$ python3 -q
>>> import numpy as np
>>> np.set_printoptions(precision=1, suppress=True, linewidth=200)
>>> arr = np.load("m.npy")
>>> arr
array([[ 0,  0,  0,  0],
       [ 5,  1, -4,  2],
       [ 0,  0,  0,  0],
       [-3, -1, -1,  2],
       [ 2,  0, -1,  1],
       [ 1, -3, -1, -1],
       [ 1, -3, -1, -1],
       [ 0,  0,  0,  0],
       [-3, -1, -1,  2],
       [ 4, -2, -4,  0],
       [ 2,  0, -1,  1],
       [ 5,  1, -4,  2],
       [ 1, -3, -1, -1],
       [ 3,  1, -3,  1],
       [ 1, -3, -1, -1],
       [ 2,  0, -1,  1],
       [-3, -1, -1,  2],
       [ 3,  1, -3,  1],
       [ 0,  0,  0,  0],
       [ 0,  0,  0,  0],
       [ 1, -3, -1, -1],
       [ 1, -3, -1, -1]])
>>> proj = arr @ np.linalg.solve(arr.T @ arr, arr.T)
>>> np.linalg.matrix_rank(np.eye(22) - proj)
np.int64(18)
>>> np.round(np.linalg.eigvalsh(proj), 1) + 0
array([0., 0., 0., 0., 0., 0., 0., 0., 0., 0., 0., 0., 0., 0., 0., 0., 0., 0., 1., 1., 1., 1.])
>>> np.diag(proj)
array([0. , 0.3, 0. , 0.3, 0.2, 0.1, 0.1, 0. , 0.3, 0.3, 0.2, 0.3, 0.1, 0.2, 0.1, 0.2, 0.3, 0.2, 0. , 0. , 0.1, 0.1])
>>> C2 = np.cov(arr, rowvar=False)
>>> round(np.corrcoef(arr[:, 0], arr[:, 3])[0, 1], 1)
np.float64(-0.0)
>>> np.median(arr, axis=0)
array([ 1.,  0., -1.,  0.])
>>> np.linalg.eigvalsh(C2)[::-1]
array([6.4, 2.9, 1. , 0.1])
>>> C2.shape
(4, 4)
>>> C2
array([[ 5. ,  0.9, -2.2, -0.1],
       [ 0.9,  2.3, -0.5,  1.2],
       [-2.2, -0.5,  1.8, -0.6],
       [-0.1,  1.2, -0.6,  1.3]])
>>> np.argsort(-arr.std(axis=0).round(6), kind="stable")
array([0, 1, 2, 3])
>>> np.argwhere(np.triu(np.abs(np.corrcoef(arr.T)) > 0.8, 1))
array([], shape=(0, 2), dtype=int64)
>>> np.round(np.polyfit(arr[:, 0], arr[:, 3], 1), 1) + 0
array([0. , 0.4])
>>> lab = arr[:, 0] > np.median(arr[:, 0])
>>> f = arr[lab].mean(axis=0) - arr[~lab].mean(axis=0)
>>> lab.astype(int)
array([0, 1, 0, 0, 1, 0, 0, 0, 0, 1, 1, 1, 0, 1, 0, 1, 0, 1, 0, 0, 0, 0])
>>> (((arr - arr.mean(axis=0)) @ f > 0) == lab).mean()
np.float64(1.0)
>>> ((arr - arr.mean(axis=0)) @ f > 0).astype(int)
array([0, 1, 0, 0, 1, 0, 0, 0, 0, 1, 1, 1, 0, 1, 0, 1, 0, 1, 0, 0, 0, 0])
>>> np.argsort(-np.abs(f).round(6), kind="stable")
array([0, 2, 1, 3])
>>> feats = np.loadtxt("x.csv", delimiter=",")
>>> feats
array([[  8.,   9.,   5.,   8.,   7.],
       [  9.,  12.,  14.,  13.,  10.],
       [ 15.,  15.,  19.,  22.,  16.],
       [ 19.,  24.,  23.,  30.,  23.],
       [ 20.,  30.,  23.,  30.,  25.],
       [ 29.,  36.,  32.,  35.,  26.],
       [ 36.,  37.,  40.,  39.,  27.],
       [ 39.,  37.,  48.,  45.,  34.],
       [ 41.,  41.,  57.,  53.,  42.],
       [ 42.,  46.,  61.,  57.,  46.],
       [ 51.,  53.,  66.,  63.,  47.],
       [ 59.,  53.,  75.,  63.,  48.],
       [ 64.,  56.,  83.,  67.,  54.],
       [ 67.,  61.,  84.,  71.,  61.],
       [ 71.,  61.,  92.,  76.,  66.],
       [ 73.,  65.,  92.,  76.,  68.],
       [ 80.,  74.,  92.,  85.,  70.],
       [ 89.,  79., 101.,  92.,  75.],
       [ 89.,  82., 105.,  96.,  81.],
       [ 96.,  86., 107.,  97.,  81.],
       [103.,  91., 111.,  99.,  84.],
       [111.,  93., 117.,  99.,  90.],
       [118., 102., 119., 103.,  94.]])
>>> x = np.array([1, 1, -3, -1, 0])
>>> np.einsum("ij,j->i", feats, x)
array([  -6.,  -34.,  -49.,  -56.,  -49.,  -66.,  -86., -113., -142., -152., -157., -176., -196., -195., -220., -214., -207., -227., -240., -236., -238., -246., -240.])
>>> feats @ np.ones(5)
array([ 37.,  58.,  87., 119., 128., 158., 179., 203., 234., 252., 280., 298., 324., 344., 366., 374., 401., 436., 453., 467., 488., 510., 536.])
>>> feats @ x
array([  -6.,  -34.,  -49.,  -56.,  -49.,  -66.,  -86., -113., -142., -152., -157., -176., -196., -195., -220., -214., -207., -227., -240., -236., -238., -246., -240.])
>>> np.sign((feats @ x).round(6))
array([-1., -1., -1., -1., -1., -1., -1., -1., -1., -1., -1., -1., -1., -1., -1., -1., -1., -1., -1., -1., -1., -1., -1.])
>>> (feats * x).sum(axis=1)
array([  -6.,  -34.,  -49.,  -56.,  -49.,  -66.,  -86., -113., -142., -152., -157., -176., -196., -195., -220., -214., -207., -227., -240., -236., -238., -246., -240.])
>>> feats @ (2 * x)
array([ -12.,  -68.,  -98., -112.,  -98., -132., -172., -226., -284., -304., -314., -352., -392., -390., -440., -428., -414., -454., -480., -472., -476., -492., -480.])
